>>> import numpy as np
>>> import numpy.linalg as la
>>> np.set_printoptions(precision=2, suppress=True, linewidth=140)
>>> def rd(a):
...     return np.round(a, 2) + 0
... 
>>> arr = np.loadtxt("m.csv", delimiter=",")
>>> arr
array([[ 3.,  0.,  0.,  0.,  0.,  2., 10.],
       [ 7.,  0.,  0.,  0.,  5.,  7.,  0.],
       [14.,  0.,  6.,  0., 16., 15.,  0.],
       [12.,  0.,  0.,  0.,  3., 11.,  0.],
       [16.,  0.,  0.,  0.,  0., 13.,  0.],
       [ 6.,  0.,  5.,  0.,  9.,  8.,  0.],
       [ 0.,  6.,  0.,  0., 12.,  2.,  7.],
       [ 1.,  8.,  0.,  0., 11.,  1., 18.],
       [13.,  0.,  1.,  0., 14., 13.,  0.],
       [ 1.,  2.,  0.,  0.,  5.,  1., 12.],
       [ 2.,  0.,  0.,  0.,  1.,  3.,  0.],
       [ 2.,  1.,  0.,  0.,  7.,  3.,  5.],
       [12.,  0.,  0.,  0.,  3., 11.,  0.],
       [11., 10.,  0.,  0., 25., 12.,  5.],
       [ 7.,  0.,  0.,  0.,  5.,  7.,  0.],
       [13.,  5.,  0.,  0., 20., 13.,  3.],
       [17.,  0.,  0.,  0.,  7., 15.,  0.],
       [ 0.,  1.,  0.,  0.,  4.,  0.,  8.],
       [13.,  0.,  3.,  0.,  8., 13.,  0.],
       [ 7.,  0.,  0.,  0.,  8.,  7.,  3.],
       [11.,  4.,  0.,  0., 13.,  9., 14.],
       [11.,  0.,  0.,  0.,  1.,  9.,  2.],
       [ 9.,  0.,  0.,  0.,  9.,  8.,  7.],
       [ 6., 12.,  0.,  0., 24.,  8.,  7.],
       [14.,  4.,  4.,  0., 22., 15.,  0.],
       [13.,  5.,  0.,  0., 20., 13.,  3.],
       [16.,  0.,  4.,  0., 14., 16.,  0.],
       [14.,  0.,  0.,  0.,  7., 12.,  2.],
       [ 7.,  8.,  0.,  0., 17.,  7., 12.],
       [13.,  5.,  0.,  0., 20., 13.,  3.],
       [12.,  0.,  0.,  0.,  3., 11.,  0.]])
>>> rank = la.matrix_rank(arr)
>>> rank
np.int64(6)
>>> N = la.svd(arr)[2][rank:].T
>>> np.allclose(arr @ N, 0)
True
>>> [int(la.matrix_rank(arr[:, :j + 1])) for j in range(7)]
[1, 2, 3, 3, 4, 5, 6]
>>> np.abs(np.diag(la.qr(arr)[1])) > 1e-9
array([ True,  True,  True, False,  True,  True,  True])
>>> U, sig, VT = la.svd(arr)
>>> vecs = VT[:(sig > 1e-8).sum()]
>>> rng = np.random.default_rng(392740)
>>> vec = arr[12] + -2 * arr[28] + rng.integers(2) * np.eye(7)[3]
>>> vec
array([ -2., -16.,   0.,   0., -31.,  -3., -24.])
>>> rd(la.norm(vec - vecs.T @ vecs @ vec))
np.float64(0.0)
>>> rd(np.diag(vecs.T @ vecs))
array([1., 1., 1., 0., 1., 1., 1.])
>>> np.allclose(vecs.T @ vecs @ vec, vec)
True
>>> la.matrix_rank(np.vstack([arr, vec]))
np.int64(6)
>>> vec = np.array([2, 1, 3, 2, 3, 3, 2])
>>> h = np.maximum(arr @ vec, 0)
>>> rd(np.tanh(arr @ vec))
array([1., 1., 1., 1., 1., 1., 1., 1., 1., 1., 1., 1., 1., 1., 1., 1., 1., 1., 1., 1., 1., 1., 1., 1., 1., 1., 1., 1., 1., 1., 1.])
>>> print(arr.T @ h)
[28691.  8416.  2784.     0. 35366. 28491. 10328.]
>>> m1 = np.load("layer5.npy")
>>> m1
array([[ 63., -24.,  32.,  40., -24., -24.,  64., -40., -40., -16.],
       [-24.,   8., -12., -15.,   9.,   9., -24.,  15.,  15.,   6.],
       [ 32., -12.,  15.,  20., -12., -12.,  32., -20., -20.,  -8.],
       [ 40., -15.,  20.,  24., -15., -15.,  40., -25., -25., -10.],
       [-24.,   9., -12., -15.,   8.,   9., -24.,  15.,  15.,   6.],
       [-24.,   9., -12., -15.,   9.,   8., -24.,  15.,  15.,   6.],
       [ 64., -24.,  32.,  40., -24., -24.,  63., -40., -40., -16.],
       [-40.,  15., -20., -25.,  15.,  15., -40.,  24.,  25.,  10.],
       [-40.,  15., -20., -25.,  15.,  15., -40.,  25.,  24.,  10.],
       [-16.,   6.,  -8., -10.,   6.,   6., -16.,  10.,  10.,   3.]])
>>> vec = np.array([3, -1, -1, -2, -3, 1, 3, 3, -2, -1])
>>> target = m1 @ vec
>>> target
array([ 317., -119.,  161.,  202., -117., -121.,  317., -203., -198.,  -79.])
>>> rd(la.solve(m1, target))
array([ 3., -1., -1., -2., -3.,  1.,  3.,  3., -2., -1.])
>>> rd(la.solve(m1, target + m1[:, 0]))
array([ 4., -1., -1., -2., -3.,  1.,  3.,  3., -2., -1.])
>>> print(rd(la.solve(m1, 2 * target)))
[ 6. -2. -2. -4. -6.  2.  6.  6. -4. -2.]
>>> rd(la.norm(m1, axis=1))
array([125.99,  47.25,  63.  ,  78.75,  47.25,  47.25, 125.99,  78.75,  78.75,  31.51])
>>> print(rd(la.norm(m1) ** 2 / la.norm(m1, 2) ** 2))
1.0
>>> rd(la.norm(m1, 1)), rd(la.norm(m1, np.inf))
(np.float64(367.0), np.float64(367.0))
>>> rd(la.norm(m1, axis=0))
array([125.99,  47.25,  63.  ,  78.75,  47.25,  47.25, 125.99,  78.75,  78.75,  31.51])
>>> la.norm(m1, axis=1).argmax()
np.int64(0)
>>> rd(la.norm(m1, 2))
np.float64(249.0)
>>> print(rd(la.norm(m1, "nuc")))
258.0
>>> evals, vecs = la.eigh(m1)
>>> np.unique(evals.round(6) + 0, return_counts=True)[1]
array([9, 1])
>>> print(rd(la.eigvalsh(m1 @ m1)))
[    1.     1.     1.     1.     1.     1.     1.     1.     1. 62001.]
>>> (evals > 1e-8).sum(), (evals < -1e-8).sum()
(np.int64(1), np.int64(9))
>>> rd(la.eigvalsh(m1 + 4 * np.eye(10)))
array([  3.,   3.,   3.,   3.,   3.,   3.,   3.,   3.,   3., 253.])
>>> rd(vecs.T @ m1 @ vecs)
array([[ -1.,   0.,   0.,   0.,   0.,   0.,   0.,   0.,   0.,   0.],
       [  0.,  -1.,   0.,   0.,   0.,   0.,   0.,   0.,   0.,   0.],
       [  0.,   0.,  -1.,   0.,   0.,   0.,   0.,   0.,   0.,   0.],
       [  0.,   0.,   0.,  -1.,   0.,   0.,   0.,   0.,   0.,   0.],
       [  0.,   0.,   0.,   0.,  -1.,   0.,   0.,   0.,   0.,   0.],
       [  0.,   0.,   0.,   0.,   0.,  -1.,   0.,   0.,   0.,   0.],
       [  0.,   0.,   0.,   0.,   0.,   0.,  -1.,   0.,   0.,   0.],
       [  0.,   0.,   0.,   0.,   0.,   0.,   0.,  -1.,   0.,   0.],
       [  0.,   0.,   0.,   0.,   0.,   0.,   0.,   0.,  -1.,   0.],
       [  0.,   0.,   0.,   0.,   0.,   0.,   0.,   0.,   0., 249.]])
>>> np.abs(vecs[:, -1]).round(6).argmax()
np.int64(0)
>>> evals, vecs = la.eigh(m1)
>>> vec = np.array([-3, -2, 1, -1, 1, 3, 3, -2, 1, 2])
>>> rd(vec @ m1 @ vec / (vec @ vec)), rd(evals[0]), rd(evals[-1])
(np.float64(-0.16), np.float64(-1.0), np.float64(249.0))
>>> print((np.sign(vecs[:, -1].round(6)) == np.sign(vecs[0, -1].round(6))).astype(int))
[1 0 1 1 0 0 1 0 0 0]
>>> rd(la.eigvalsh(m1[1:, 1:]))
array([ -1.,  -1.,  -1.,  -1.,  -1.,  -1.,  -1.,  -1., 185.])
>>> vec @ m1 @ vec
np.float64(-7.0)
>>> U, sig, VT = la.svd(m1)
>>> print(np.argmax(sig[:-1] / (sig[1:] + 1e-6)) + 1)
1
>>> rd(sig)
array([249.,   1.,   1.,   1.,   1.,   1.,   1.,   1.,   1.,   1.])
>>> out = U[:, :1] @ np.diag(sig[:1]) @ VT[:1]
>>> la.matrix_rank(out)
np.int64(1)
>>> la.matrix_rank(m1, rtol=0.05)
np.int64(1)
>>> X = np.load("dump.npy")
>>> X
array([[  1,  -3,   9, -27],
       [  1,  -2,   4,  -8],
       [  1,  -1,   1,  -1],
       [  1,   0,   0,   0],
       [  1,   1,   1,   1],
       [  1,   2,   4,   8],
       [  1,   3,   9,  27],
       [  1,   4,  16,  64]])
>>> vec = np.array([-2, 1, -1, 1])
>>> target = X @ vec
>>> rd(la.solve(X.T @ X, X.T @ target))
array([-2.,  1., -1.,  1.])
>>> rd(la.pinv(X) @ X)
array([[1., 0., 0., 0.],
       [0., 1., 0., 0.],
       [0., 0., 1., 0.],
       [0., 0., 0., 1.]])
>>> rd(la.lstsq(X, target)[0])
array([-2.,  1., -1.,  1.])
>>> target = target + 0.05 * rng.normal(size=8)
>>> rd(target)
array([-41.06, -16.02,  -5.05,  -2.07,  -0.97,   3.94,  18.91,  49.96])
>>> c, *_ = la.lstsq(X, target)
>>> c.round()
array([-2.,  1., -1.,  1.])
>>> print(rd(X.T @ (target - X @ c)))
[0. 0. 0. 0.]
>>> print([round(float(la.norm(la.solve(X.T @ X + lam * np.eye(4), X.T @ target))), 2) for lam in (0, 1, 10, 100)])
[2.67, 2.3, 1.73, 1.36]
>>> f = np.array([1, 1])
>>> print(np.correlate(arr[18], arr[26], "full"))
[  0. 208. 182.  48.  94. 128. 540. 182.  80.  52. 128. 208.   0.]
>>> print(np.polyval(f, arr[18]))
[14.  1.  4.  1.  9. 14.  1.]
>>> vec = np.array([2, 5, 2, 1])
>>> h = np.maximum(X @ vec, 0)
>>> print(X.T @ h)
[ 220  724 2568 9460]
>>> np.maximum(X @ vec, 0) - np.maximum(-X @ vec, 0)
array([-22,  -8,  -2,   2,  10,  28,  62, 118])
>>> h
array([  0,   0,   0,   2,  10,  28,  62, 118])
>>> np.maximum(X @ (3 * vec), 0)
array([  0,   0,   0,   6,  30,  84, 186, 354])
>>> vec = np.array([-3, -2, 0, 0])
>>> target = X @ vec
>>> c, lr = np.zeros(4), 1 / la.norm(X, 2) ** 2
>>> for i in range(50):
...     c -= lr * X.T @ (X @ c - target)
...     if i % 10 == 0: print(i, round(la.norm(X @ c - target), 2))
... 
0 8.89
10 8.47
20 8.25
30 8.11
40 8.0
>>> print(rd(la.cond(X)))
44.35
>>> hat = X @ la.solve(X.T @ X, X.T)
>>> rd(np.diag(hat))
array([0.89, 0.37, 0.42, 0.31, 0.31, 0.42, 0.37, 0.89])
>>> rd(la.eigvalsh(hat))
array([0., 0., 0., 0., 1., 1., 1., 1.])
>>> out = np.array([[7, -6, -2, -8, -3, 0],
...     [-6, 0, 5, 3, 4, 1],
...     [6, -5, 8, -3, 0, 4],
...     [-8, 4, -7, 5, -7, 8],
...     [7, 7, -7, -4, 0, -3],
...     [-6, 2, -5, -1, 6, 8]])
>>> M = out - out.T
>>> M
array([[  0,   0,  -8,   0, -10,   6],
       [  0,   0,  10,  -1,  -3,  -1],
       [  8, -10,   0,   4,   7,   9],
       [  0,   1,  -4,   0,  -3,   9],
       [ 10,   3,  -7,   3,   0,  -9],
       [ -6,   1,  -9,  -9,   9,   0]])
>>> theta = np.radians(135)
>>> r_ = np.eye(6)
>>> r_[5, 5] = r_[4, 4] = np.cos(theta)
>>> r_[5, 4], r_[4, 5] = -np.sin(theta), np.sin(theta)
>>> print(rd(r_))
[[ 1.    0.    0.    0.    0.    0.  ]
 [ 0.    1.    0.    0.    0.    0.  ]
 [ 0.    0.    1.    0.    0.    0.  ]
 [ 0.    0.    0.    1.    0.    0.  ]
 [ 0.    0.    0.    0.   -0.71  0.71]
 [ 0.    0.    0.    0.   -0.71 -0.71]]
>>> out = M @ r_.T
>>> rd(la.svd(M, compute_uv=False)), rd(la.svd(out, compute_uv=False))
(array([18.52, 18.52, 16.52, 16.52,  3.44,  3.44]), array([18.52, 18.52, 16.52, 16.52,  3.44,  3.44]))
>>> rd(np.abs(out - M).max(axis=0))
array([ 0.  ,  0.  ,  0.  ,  0.  , 21.31, 20.31])
>>> print(np.allclose(M @ M.T, out @ out.T))
True
>>> np.allclose(la.norm(M, axis=1), la.norm(out, axis=1))
True
